$ python -q
>>> import numpy as np
>>> import numpy.linalg as la
>>> np.set_printoptions(suppress=True, linewidth=140)
>>> def rnd(a):
...     return np.round(a, 1) + 0
... 
>>> rng = np.random.default_rng(55731)
>>> z = rng.integers(0, 2, 4)
>>> E = np.array([[-3, -2, 3, -2], [-2, -5, 4, 2], [-3, -4, -4, 2], [-1, -4, 2, 5]]) * (z[:, None] == z)
>>> E
array([[-3,  0,  3,  0],
       [ 0, -5,  0,  2],
       [-3,  0, -4,  0],
       [ 0, -4,  0,  5]])
>>> f, g = E[2], E[0]
>>> f @ f
np.int64(25)
>>> pr = (f @ g) / (f @ f) * f
>>> np.outer(f, g)
array([[  9,   0,  -9,   0],
       [  0,   0,   0,   0],
       [ 12,   0, -12,   0],
       [  0,   0,   0,   0]])
>>> rnd(pr)
array([0.4, 0. , 0.5, 0. ])
>>> rnd(g - pr)
array([-3.4,  0. ,  2.5,  0. ])
>>> proj = np.triu(np.array([[2, 1, 1, 1], [3, 1, 3, 3], [0, 1, 0, 2], [3, 3, 3, 3]]), 1) + np.eye(4)
>>> M2 = proj @ E @ la.inv(proj)
>>> proj @ E - E @ proj
array([[ -3.,  -6.,  -1.,   4.],
       [ -9., -12.,   3.,  30.],
       [  0.,  -5.,   3.,  21.],
       [  0.,   0.,  12.,  12.]])
>>> rnd(la.det(M2))
np.float64(-357.0)
>>> la.matrix_rank(M2)
np.int64(4)
>>> f = np.array([0, 1, 1, 0])
>>> M2 = E + np.outer(f, np.eye(4)[2])
>>> M2
array([[-3.,  0.,  3.,  0.],
       [ 0., -5.,  1.,  2.],
       [-3.,  0., -3.,  0.],
       [ 0., -4.,  0.,  5.]])
>>> la.matrix_rank(M2 - E)
np.int64(1)
>>> rnd(la.det(M2) / la.det(E)), rnd(1 + la.solve(E, f)[2])
(np.float64(0.9), np.float64(0.9))
>>> la.matrix_rank(la.inv(M2) - la.inv(E), tol=1e-8)
np.int64(1)
>>> M2 = E / np.sqrt((E ** 2).mean(axis=1, keepdims=True))
>>> la.matrix_rank(E - E.mean(axis=1, keepdims=True))
np.int64(3)
>>> rnd(la.norm(M2, axis=1))
array([2., 2., 2., 2.])
>>> rnd(la.det(E[::-1]))
np.float64(-357.0)
>>> np.kron(np.eye(2, dtype=int), E)
array([[-3,  0,  3,  0,  0,  0,  0,  0],
       [ 0, -5,  0,  2,  0,  0,  0,  0],
       [-3,  0, -4,  0,  0,  0,  0,  0],
       [ 0, -4,  0,  5,  0,  0,  0,  0],
       [ 0,  0,  0,  0, -3,  0,  3,  0],
       [ 0,  0,  0,  0,  0, -5,  0,  2],
       [ 0,  0,  0,  0, -3,  0, -4,  0],
       [ 0,  0,  0,  0,  0, -4,  0,  5]])
>>> np.einsum("ij,ji->", E, E)
np.int64(41)
>>> rnd(la.det(2 * E)), rnd(la.det(E))
(np.float64(-5712.0), np.float64(-357.0))
>>> A = np.array([[1, 4, -1, 7, 2],
...     [4, 1, 4, -1, 7],
...     [-1, 4, 1, 4, -1],
...     [7, -1, 4, 1, 4],
...     [2, 7, -1, 4, 1]])
>>> # equal to its transpose
>>> rnd(la.eigvalsh(A).min())
np.float64(-11.8)
>>> np.all(la.eigvalsh(A) > 0)
np.False_
>>> rnd(la.det(A.T))
np.float64(4323.0)
>>> rnd(la.eigvals(A))
array([-11.8,  13.2,  -2.9,   3.9,   2.5])
>>> np.kron(np.eye(2, dtype=int), A)
array([[ 1,  4, -1,  7,  2,  0,  0,  0,  0,  0],
       [ 4,  1,  4, -1,  7,  0,  0,  0,  0,  0],
       [-1,  4,  1,  4, -1,  0,  0,  0,  0,  0],
       [ 7, -1,  4,  1,  4,  0,  0,  0,  0,  0],
       [ 2,  7, -1,  4,  1,  0,  0,  0,  0,  0],
       [ 0,  0,  0,  0,  0,  1,  4, -1,  7,  2],
       [ 0,  0,  0,  0,  0,  4,  1,  4, -1,  7],
       [ 0,  0,  0,  0,  0, -1,  4,  1,  4, -1],
       [ 0,  0,  0,  0,  0,  7, -1,  4,  1,  4],
       [ 0,  0,  0,  0,  0,  2,  7, -1,  4,  1]])
>>> rnd(np.poly(A))
array([    1.,    -5.,  -159.,   589.,  1279., -4323.])
>>> np.einsum("ii->", A)
np.int64(5)
>>> z = rng.permutation(5)
>>> M2 = A[:, z] * rng.choice([-1, 1], 5)
>>> M2
array([[-2,  4,  7,  1,  1],
       [-7,  1, -1, -4,  4],
       [ 1,  4,  4, -1, -1],
       [-4, -1,  1, -4,  7],
       [-1,  7,  4,  1,  2]])
>>> U, _, Vh = la.svd(A.T @ M2)
>>> z
array([4, 1, 3, 2, 0])
>>> rnd(la.lstsq(A, M2)[0])
array([[ 0.,  0.,  0.,  0.,  1.],
       [ 0.,  1.,  0.,  0.,  0.],
       [ 0.,  0.,  0., -1.,  0.],
       [ 0.,  0.,  1.,  0.,  0.],
       [-1.,  0.,  0.,  0.,  0.]])
>>> rnd(U @ Vh)
array([[ 0.,  0.,  0.,  0.,  1.],
       [ 0.,  1.,  0.,  0.,  0.],
       [ 0.,  0.,  0., -1.,  0.],
       [ 0.,  0.,  1.,  0.,  0.],
       [-1.,  0.,  0.,  0.,  0.]])
>>> x0 = np.array([2, -2, 3, 1, 2])
>>> a = np.maximum(A @ x0, 0)
>>> np.maximum(A @ (3 * x0), 0)
array([  6,  93,   0, 111,   0])
>>> A * (a > 1e-9)[:, None]
array([[ 1,  4, -1,  7,  2],
       [ 4,  1,  4, -1,  7],
       [ 0,  0,  0,  0,  0],
       [ 7, -1,  4,  1,  4],
       [ 0,  0,  0,  0,  0]])
>>> np.maximum(A @ x0, 0) - np.maximum(-A @ x0, 0)
array([ 2, 31, -5, 37, -7])
>>> feats = np.load("out5.npy")
>>> feats
array([[0, 1, 0],
       [1, 0, 0],
       [0, 0, 0]])
>>> # looks like rank 2
>>> rnd(la.norm(feats, 2) / la.norm(feats))
np.float64(0.7)
>>> np.argsort(-la.norm(feats, axis=0).round(6), kind="stable")[:3]
array([0, 1, 2])
>>> [round(float(x), 1) for x in la.svd(feats, compute_uv=False)[:3]]
[1.0, 1.0, 0.0]
>>> la.matrix_rank(feats, rtol=0.1)
np.int64(2)
>>> la.cond(feats) > 100
np.True_
>>> x0 = np.array([0, 6, 2])
>>> a = np.maximum(feats @ x0, 0)
>>> np.flatnonzero(a > 1e-9)
array([0])
>>> M2 = la.inv(E)
>>> rnd(la.cond(E))
np.float64(3.9)
>>> rnd(E @ M2)
array([[1., 0., 0., 0.],
       [0., 1., 0., 0.],
       [0., 0., 1., 0.],
       [0., 0., 0., 1.]])
>>> rnd(la.inv(M2))
array([[-3.,  0.,  3.,  0.],
       [ 0., -5.,  0.,  2.],
       [-3.,  0., -4.,  0.],
       [ 0., -4.,  0.,  5.]])
>>> (np.abs(M2) > 1e-9).astype(int)
array([[1, 0, 1, 0],
       [0, 1, 0, 1],
       [1, 0, 1, 0],
       [0, 1, 0, 1]])
>>> np.allclose(M2, E.T)
False
>>> rnd(la.det(E) * M2)
array([[  68.,    0.,   51.,    0.],
       [   0.,  105.,    0.,  -42.],
       [ -51.,    0.,   51.,    0.],
       [   0.,   84.,    0., -105.]])
>>> evals, evecs = la.eigh(feats)
>>> x0 = np.array([-9, -8, 3])
>>> rnd(evecs * np.abs(evals) @ evecs.T)
array([[1., 0., 0.],
       [0., 1., 0.],
       [0., 0., 0.]])
>>> x0 @ feats @ x0
np.int64(144)
>>> (np.sign(evecs[:, -1].round(6)) == np.sign(evecs[0, -1].round(6))).astype(int)
array([1, 1, 0])
>>> rnd(la.eigvalsh(feats[1:, 1:]))
array([0., 0.])
>>> np.abs(feats).sum(axis=1).max(), np.abs(evals).max()
(np.int64(1), np.float64(1.0))
>>> rnd(x0 @ feats @ x0 / (x0 @ x0)), evals[0], evals[-1]
(np.float64(0.9), np.float64(-1.0), np.float64(1.0))
>>> W0 = np.load("data.npy")
>>> W0
array([[  7.,   6., -18., -15.,   3.],
       [  6.,   2., -12., -10.,   2.],
       [-18., -12.,  34.,  30.,  -6.],
       [-15., -10.,  30.,  23.,  -5.],
       [  3.,   2.,  -6.,  -5.,  -1.]])
>>> # symmetric
>>> W1 = np.array([[3, 3, 1], [0, 3, 2], [2, 3, 3], [1, 1, 3], [1, 3, 3]])
>>> coef = np.array([3, -2, -2])
>>> hid = np.maximum(W0 @ W1 + coef, 0)
>>> (hid > 0).mean(axis=0)
array([0.4, 0.4, 0.4])
>>> la.matrix_rank(hid)
np.int64(2)
>>> (hid > 0).astype(int)
array([[0, 0, 0],
       [0, 0, 0],
       [1, 1, 1],
       [1, 1, 1],
       [0, 0, 0]])
>>> basis = np.array([[3, 9, 8], [3, 0, 4], [3, 4, 2]])
>>> (hid @ basis).round(6).argmax(axis=1)
array([0, 0, 1, 1, 0])
>>> U, sigma, Vh = la.svd(W0, full_matrices=False)
>>> rnd(np.abs(Vh[0]))
array([0.3, 0.2, 0.7, 0.6, 0.1])
>>> rnd(sigma / sigma[0])
array([1., 0., 0., 0., 0.])
>>> M2 = la.inv(W0)
>>> (np.abs(M2) > 1e-9).astype(int)
array([[1, 1, 1, 1, 1],
       [1, 1, 1, 1, 1],
       [1, 1, 1, 1, 1],
       [1, 1, 1, 1, 1],
       [1, 1, 1, 1, 1]])
>>> rnd(la.cond(W0))
np.float64(36.5)
>>> np.allclose(M2, W0.T)
False
>>> rnd(M2)
array([[-0.4,  0. , -0.1, -0.1,  0. ],
       [ 0. , -0.5, -0.1, -0.1,  0. ],
       [-0.1, -0.1, -0.3,  0.2,  0. ],
       [-0.1, -0.1,  0.2, -0.3,  0. ],
       [ 0. ,  0. ,  0. ,  0. , -0.5]])
>>> rnd(W0 @ M2)
array([[1., 0., 0., 0., 0.],
       [0., 1., 0., 0., 0.],
       [0., 0., 1., 0., 0.],
       [0., 0., 0., 1., 0.],
       [0., 0., 0., 0., 1.]])
>>> rnd(la.det(W0) * M2)
array([[-512.,   48., -144., -120.,   24.],
       [  48., -552.,  -96.,  -80.,   16.],
       [-144.,  -96., -296.,  240.,  -48.],
       [-120.,  -80.,  240., -384.,  -40.],
       [  24.,   16.,  -48.,  -40., -576.]])
>>> J = np.load("test19.npy")
>>> J
array([[ 1,  0,  0,  0],
       [ 3,  1,  0,  0],
       [-5,  0,  1,  0],
       [-5, -1, -6,  1]])
>>> # triangular: eigenvalues sit on the diagonal
>>> O, R = la.qr(J)
>>> O.shape, R.shape
((4, 4), (4, 4))
>>> rnd(abs(R[0, 0])), rnd(la.norm(J[:, 0]))
(np.float64(7.7), np.float64(7.7))
>>> rnd(O)
array([[-0.1,  0.1,  0. ,  1. ],
       [-0.4, -0.6,  0.7,  0. ],
       [ 0.6, -0.7, -0.3,  0.2],
       [ 0.6,  0.3,  0.7,  0. ]])
>>> np.allclose(R.T @ R, J.T @ J)
True
>>> rnd(R)
array([[-7.7, -1. , -3.2,  0.6],
       [ 0. , -1. , -2.8,  0.3],
       [ 0. ,  0. , -4.4,  0.7],
       [ 0. ,  0. ,  0. ,  0. ]])
>>> M2 = O / np.sqrt((O ** 2).mean(axis=1, keepdims=True))
>>> rnd(M2[2])
array([ 1.3, -1.4, -0.5,  0.4])
>>> rnd(O - O.mean(axis=1, keepdims=True))
array([[-0.4, -0.1, -0.2,  0.7],
       [-0.3, -0.5,  0.8,  0.1],
       [ 0.7, -0.7, -0.2,  0.2],
       [ 0.2, -0.1,  0.3, -0.4]])
>>> U, sigma, Vh = la.svd(J)
>>> np.argmax(sigma[:-1] / (sigma[1:] + 1e-6)) + 1
np.int64(3)
>>> rnd(sigma)
array([8.8, 4.6, 0.8, 0. ])
>>> M2 = U[:, :3] @ np.diag(sigma[:3]) @ Vh[:3]
>>> rnd(la.norm(J - M2) / la.norm(J))
np.float64(0.0)
>>> la.matrix_rank(M2)
np.int64(3)
>>> rnd(np.abs(J - M2).max())
np.float64(0.0)
>>> rnd(la.norm(J - M2, 2)), rnd(sigma[3])
(np.float64(0.0), np.float64(0.0))
>>> la.matrix_rank(J, rtol=0.05)
np.int64(3)
>>> rnd(M2)
array([[ 1.,  0.,  0.,  0.],
       [ 3.,  1.,  0.,  0.],
       [-5.,  0.,  1.,  0.],
       [-5., -1., -6.,  1.]])
>>> [round(float(x), 1) for x in la.svd(J, compute_uv=False)[:3]]
[8.8, 4.6, 0.8]
>>> la.matrix_rank(J, rtol=0.1)
np.int64(2)
>>> round(np.log10(la.cond(J)))
2
>>> rnd(np.abs(la.svd(J)[2][-1]))
array([0. , 0.1, 0.2, 1. ])
>>> rnd(la.norm(J, 2) / la.norm(J))
np.float64(0.9)
>>> np.argsort(-la.norm(J, axis=0).round(6), kind="stable")[:3]
array([0, 2, 1])
>>> evals, evecs = la.eig(J)
>>> np.prod(evals)
np.float64(1.0)
>>> J @ evecs[:, 0] - evals[0] * evecs[:, 0]
array([0., 0., 0., 0.])
>>> F = np.loadtxt("m.csv", delimiter=",")
>>> rnd(F)
array([[0.1, 0.2, 0.2, 0.1],
       [0.2, 0.5, 0.4, 0.2],
       [0.2, 0.4, 0.3, 0.2],
       [0.1, 0.2, 0.2, 0.1]])
>>> # symmetric
>>> x0 = np.array([1, 1, 1, -1])
>>> rnd(la.eigvalsh(2 * F - np.eye(4)))
array([-1., -1., -1.,  1.])
>>> rnd(F @ x0)
array([0.4, 0.9, 0.7, 0.4])
